$ python -q
>>> import numpy as np
>>> from numpy import linalg as LA
>>> np.set_printoptions(suppress=True, linewidth=140)
>>> rnd = lambda a: np.round(a, 2) + 0
>>> E = np.load("a.npy")
>>> E
array([[-0.49, -0.01,  0.  , -0.94, -0.47],
       [-0.28, -0.05, -0.04, -0.58, -0.26],
       [ 0.33, -0.02, -0.03,  0.71,  0.3 ],
       [ 0.42, -0.01,  0.06,  0.88,  0.41],
       [-0.12, -0.04, -0.03, -0.24, -0.14],
       [ 0.26,  0.07,  0.04,  0.49,  0.24],
       [-1.43, -0.01,  0.04, -2.84, -1.42],
       [-0.51,  0.05, -0.04, -1.23, -0.48],
       [-0.48, -0.03,  0.06, -0.9 , -0.5 ],
       [ 0.92, -0.01,  0.02,  1.89,  0.94],
       [ 0.7 , -0.03,  0.04,  1.47,  0.68],
       [ 0.32, -0.1 , -0.06,  0.72,  0.38],
       [-1.56, -0.07,  0.04, -3.07, -1.54],
       [ 1.26,  0.  , -0.03,  2.46,  1.23],
       [-0.51, -0.01, -0.01, -1.15, -0.62],
       [-0.47,  0.01,  0.04, -0.79, -0.45],
       [-0.44, -0.02,  0.05, -0.89, -0.52],
       [-1.83,  0.09, -0.03, -3.55, -1.86],
       [-0.26,  0.08,  0.03, -0.36, -0.2 ],
       [ 0.48, -0.09, -0.03,  1.07,  0.56],
       [-0.23,  0.01,  0.01, -0.49, -0.29],
       [ 0.26, -0.05,  0.13,  0.54,  0.35],
       [ 0.06, -0.03,  0.02,  0.26,  0.09]])
>>> Y = E / LA.norm(E, axis=1, keepdims=True)
>>> C2 = Y @ Y.T
>>> rnd(np.degrees(np.arccos(np.clip(C2[12, 2], -1, 1))))
np.float64(175.4)
>>> rnd(LA.norm(Y, axis=1))
array([1., 1., 1., 1., 1., 1., 1., 1., 1., 1., 1., 1., 1., 1., 1., 1., 1., 1., 1., 1., 1., 1., 1.])
>>> proj = E @ LA.solve(E.T @ E, E.T)
>>> np.allclose(proj @ proj, proj)
True
>>> t = np.radians(15)
>>> Rm = np.eye(5)
>>> Rm[4, 4] = Rm[2, 2] = np.cos(t)
>>> Rm[4, 2], Rm[2, 4] = -np.sin(t), np.sin(t)
>>> rnd(Rm)
array([[ 1.  ,  0.  ,  0.  ,  0.  ,  0.  ],
       [ 0.  ,  1.  ,  0.  ,  0.  ,  0.  ],
       [ 0.  ,  0.  ,  0.97,  0.  ,  0.26],
       [ 0.  ,  0.  ,  0.  ,  1.  ,  0.  ],
       [ 0.  ,  0.  , -0.26,  0.  ,  0.97]])
>>> Y = E @ Rm.T
>>> rnd(Y)
array([[-0.49, -0.01, -0.12, -0.94, -0.45],
       [-0.28, -0.05, -0.11, -0.58, -0.24],
       [ 0.33, -0.02,  0.05,  0.71,  0.3 ],
       [ 0.42, -0.01,  0.16,  0.88,  0.38],
       [-0.12, -0.04, -0.07, -0.24, -0.13],
       [ 0.26,  0.07,  0.1 ,  0.49,  0.22],
       [-1.43, -0.01, -0.33, -2.84, -1.38],
       [-0.51,  0.05, -0.16, -1.23, -0.45],
       [-0.48, -0.03, -0.07, -0.9 , -0.5 ],
       [ 0.92, -0.01,  0.26,  1.89,  0.9 ],
       [ 0.7 , -0.03,  0.21,  1.47,  0.65],
       [ 0.32, -0.1 ,  0.04,  0.72,  0.38],
       [-1.56, -0.07, -0.36, -3.07, -1.5 ],
       [ 1.26,  0.  ,  0.29,  2.46,  1.2 ],
       [-0.51, -0.01, -0.17, -1.15, -0.6 ],
       [-0.47,  0.01, -0.08, -0.79, -0.45],
       [-0.44, -0.02, -0.09, -0.89, -0.52],
       [-1.83,  0.09, -0.51, -3.55, -1.79],
       [-0.26,  0.08, -0.02, -0.36, -0.2 ],
       [ 0.48, -0.09,  0.12,  1.07,  0.55],
       [-0.23,  0.01, -0.07, -0.49, -0.28],
       [ 0.26, -0.05,  0.22,  0.54,  0.3 ],
       [ 0.06, -0.03,  0.04,  0.26,  0.08]])
>>> rnd(LA.det(Rm)), rnd(np.trace(Rm))
(np.float64(1.0), np.float64(4.93))
>>> C2 = np.cov(E, rowvar=False)
>>> rnd(np.polyfit(E[:, 1], E[:, 2], 1))
array([0.03, 0.01])
>>> print(rnd(C2))
[[ 0.57 -0.01  0.    1.14  0.58]
 [-0.01  0.    0.   -0.02 -0.01]
 [ 0.    0.    0.    0.    0.  ]
 [ 1.14 -0.02  0.    2.28  1.15]
 [ 0.58 -0.01  0.    1.15  0.58]]
>>> basis = E[[3, 11]].astype(float)
>>> for _ in range(7):
...     idx = LA.norm(E[:, None] - basis, axis=-1).argmin(axis=1)
...     basis = np.array([E[idx == j].mean(axis=0) for j in range(2)])
... 
>>> idx
array([1, 1, 0, 0, 1, 0, 1, 1, 1, 0, 0, 0, 1, 0, 1, 1, 1, 1, 1, 0, 1, 0, 0])
>>> np.bincount(idx)
array([10, 13])
>>> rnd(basis)
array([[ 0.5 , -0.03,  0.02,  1.05,  0.52],
       [-0.66,  0.  ,  0.01, -1.31, -0.67]])
>>> arr = np.load("test9.npy")
>>> arr
array([[ 1,  0,  0,  0,  0],
       [ 8,  1,  0,  0,  0],
       [ 5, -6,  1,  0,  0],
       [-7, -8,  9,  1,  0],
       [-7, -1,  3,  2,  1]])
>>> rng = np.random.default_rng(35236)
>>> idx = rng.permutation(5)
>>> idx
array([3, 4, 2, 1, 0])
>>> Y = arr[idx][:, idx]
>>> np.trace(Y)
np.int64(5)
>>> print(rnd(np.sort(np.abs(LA.eigvals(Y)))))
[1. 1. 1. 1. 1.]
>>> Y
array([[ 1,  0,  9, -8, -7],
       [ 2,  1,  3, -1, -7],
       [ 0,  0,  1, -6,  5],
       [ 0,  0,  0,  1,  8],
       [ 0,  0,  0,  0,  1]])
>>> rnd(LA.det(Y)), rnd(LA.det(arr[idx]))
(np.float64(1.0), np.float64(-1.0))
>>> vec = np.array([1, -3, 3, 0, 0])
>>> h1 = np.maximum(arr @ vec, 0)
>>> h1
array([ 1,  5, 26, 44,  5])
>>> np.maximum(arr @ (3 * vec), 0)
array([  3,  15,  78, 132,  15])
>>> np.maximum(arr @ vec, 0) - np.maximum(-arr @ vec, 0)
array([ 1,  5, 26, 44,  5])
>>> np.flatnonzero(h1 > 1e-9)
array([0, 1, 2, 3, 4])
>>> np.allclose(arr, arr.T)
False
>>> assert arr == arr.T
Traceback (most recent call last):
  File "<python-input-45>", line 1, in <module>
    assert arr == arr.T
           ^^^^^^^^^^^^
ValueError: The truth value of an array with more than one element is ambiguous. Use a.any() or a.all()
>>> print(rnd(LA.det(arr)))
1.0
>>> print(LA.matrix_power(arr, 4))
[[    1     0     0     0     0]
 [   32     1     0     0     0]
 [ -268   -24     1     0     0]
 [-1870  -356    36     1     0]
 [-1662  -640   120     8     1]]
>>> arr.inv()
Traceback (most recent call last):
  File "<python-input-48>", line 1, in <module>
    arr.inv()
    ^^^^^^^
AttributeError: 'numpy.ndarray' object has no attribute 'inv'
>>> print(np.trace(arr))
5
>>> m1 = np.array([[0, 0, -5, -7, -2, 4],
...     [0, -1, 2, -7, -2, 4],
...     [5, -2, -4, 5, -2, 8],
...     [3, 4, 7, -6, -8, 5],
...     [-7, -4, -9, 0, -4, -5],
...     [0, 1, -7, 0, 0, 0]])
>>> rnd(np.trace(LA.pinv(m1) @ m1))
np.float64(5.0)
>>> rnd(m1 @ LA.pinv(m1) @ m1)
array([[ 0.,  0., -5., -7., -2.,  4.],
       [ 0., -1.,  2., -7., -2.,  4.],
       [ 5., -2., -4.,  5., -2.,  8.],
       [ 3.,  4.,  7., -6., -8.,  5.],
       [-7., -4., -9.,  0., -4., -5.],
       [ 0.,  1., -7.,  0.,  0.,  0.]])
>>> np.abs(np.diag(LA.qr(m1)[1])) > 1e-9
array([ True,  True,  True,  True,  True, False])
>>> t3 = np.stack([m1, 3 * m1, m1[::-1]])
>>> rnd(LA.norm(t3, axis=(1, 2)))
array([27.24, 81.72, 27.24])
>>> np.einsum("bij,cij->bc", t3, t3)
array([[ 742, 2226,   28],
       [2226, 6678,   84],
       [  28,   84,  742]])
>>> print(np.trace(m1))
-15
>>> print(np.allclose(m1, m1.T))
False
>>> (m1 - m1.T) / 2
array([[ 0. ,  0. , -5. , -5. ,  2.5,  2. ],
       [ 0. ,  0. ,  2. , -5.5,  1. ,  1.5],
       [ 5. , -2. ,  0. , -1. ,  3.5,  7.5],
       [ 5. ,  5.5,  1. ,  0. , -4. ,  2.5],
       [-2.5, -1. , -3.5,  4. ,  0. , -2.5],
       [-2. , -1.5, -7.5, -2.5,  2.5,  0. ]])
>>> rnd(np.sort(np.abs(LA.eigvals(m1))))
array([ 0.  ,  8.66,  8.66, 10.24, 10.57, 10.57])
>>> feats = np.load("run5.npy")
>>> print(feats)
[[-1. -2.]
 [-2. -1.]]
>>> np.all(LA.eigvalsh(feats) > 0)
np.False_
>>> try:
...     LA.cholesky(feats)
... except LA.LinAlgError as e:
...     print(repr(e))
... 
LinAlgError('Matrix is not positive definite')
>>> evals, V = LA.eigh(feats)
>>> rnd(LA.eigvalsh(feats @ feats))
array([1., 9.])
>>> rnd(V.T @ feats @ V)
array([[-3.,  0.],
       [ 0.,  1.]])
>>> print(rnd(LA.eigvalsh(feats + -3 * np.eye(2))))
[-6. -2.]
>>> LA.norm(feats, axis=1).argmax()
np.int64(0)
>>> rnd(LA.norm(feats, axis=1))
array([2.24, 2.24])
>>> rnd(LA.norm(feats, 1)), rnd(LA.norm(feats, np.inf))
(np.float64(3.0), np.float64(3.0))
>>> rnd(LA.norm(feats, "nuc"))
np.float64(4.0)
>>> rnd(LA.norm(feats, axis=0))
array([2.24, 2.24])
>>> evals, V = LA.eigh(feats)
>>> vec = np.array([0, 1])
>>> np.abs(feats).sum(axis=1).max(), np.abs(evals).max()
(np.float64(3.0), np.float64(3.0))
>>> print(rnd(V * np.maximum(evals, 0) @ V.T))
[[ 0.5 -0.5]
 [-0.5  0.5]]
>>> rnd(V * np.abs(evals) @ V.T)
array([[2., 1.],
       [1., 2.]])
>>> rnd(LA.eigvalsh(feats[1:, 1:]))
array([-1.])
>>> F = np.load("dump.npy")
>>> F
array([[ -7.06, -26.98, -17.86],
       [ -6.4 , -24.83, -16.35],
       [ -4.64, -19.1 , -12.39],
       [ -3.13, -14.06,  -8.99],
       [ -2.9 , -13.32,  -8.5 ],
       [ -2.12, -10.67,  -6.76],
       [ -1.96, -10.12,  -6.4 ],
       [ -1.27,  -7.7 ,  -4.86],
       [  0.12,  -2.5 ,  -1.71],
       [  0.37,  -1.44,  -1.11],
       [  0.37,  -1.43,  -1.1 ],
       [  0.56,  -0.45,  -0.57],
       [  0.61,  -0.09,  -0.37],
       [  0.63,   0.33,  -0.15],
       [ -0.52,  -0.84,   0.1 ],
       [ -0.98,  -1.63,   0.44],
       [ -1.95,  -2.99,   3.51],
       [ -2.08,  -2.94,   5.13],
       [ -2.08,  -2.94,   5.15],
       [ -2.08,  -2.93,   5.28],
       [ -2.11,  -2.61,   7.28],
       [ -2.09,  -2.35,   8.4 ],
       [ -1.93,  -1.37,  11.67],
       [ -1.91,  -1.31,  11.86],
       [ -1.64,  -0.08,  15.12],
       [ -0.3 ,   4.94,  25.95]])
>>> Ac = (F - F.mean(axis=0)) / F.std(axis=0)
>>> rnd(Ac.std(axis=0))
array([1., 1., 1.])
>>> np.argwhere(np.abs(Ac) > 2)
array([[ 0,  0],
       [ 0,  1],
       [ 1,  0],
       [ 1,  1],
       [25,  2]])
>>> b = LA.lstsq(np.delete(Ac, 2, axis=1), Ac[:, 2])[0]
>>> rnd(1 - np.var(Ac[:, 2] - np.delete(Ac, 2, axis=1) @ b))
np.float64(0.91)
>>> np.abs(b).argmax()
np.int64(1)
>>> C2 = F.T @ F
>>> print(rnd(LA.svd(F, compute_uv=False) ** 2))
[4063.53  962.72    6.39]
>>> dist = LA.norm(F[:, None] - F[None], axis=-1)
>>> (dist + 1e9 * np.eye(26)).round(6).argmin(axis=1)
array([ 1,  0,  3,  4,  3,  6,  5,  6,  9, 10,  9, 12, 11, 12, 15, 14, 17, 18, 17, 18, 21, 20, 23, 22, 23, 24])
>>> dist.shape
(26, 26)
>>> proj = F @ LA.solve(F.T @ F, F.T)
>>> rnd(np.trace(proj))
np.float64(3.0)
>>> np.allclose(proj @ proj, proj)
True
>>> Y = arr / np.sqrt((arr ** 2).mean(axis=1, keepdims=True))
>>> LA.matrix_rank(Y) == LA.matrix_rank(arr)
np.True_
>>> arr - arr.mean(axis=1, keepdims=True)
array([[ 0.8, -0.2, -0.2, -0.2, -0.2],
       [ 6.2, -0.8, -1.8, -1.8, -1.8],
       [ 5. , -6. ,  1. ,  0. ,  0. ],
       [-6. , -7. , 10. ,  2. ,  1. ],
       [-6.6, -0.6,  3.4,  2.4,  1.4]])
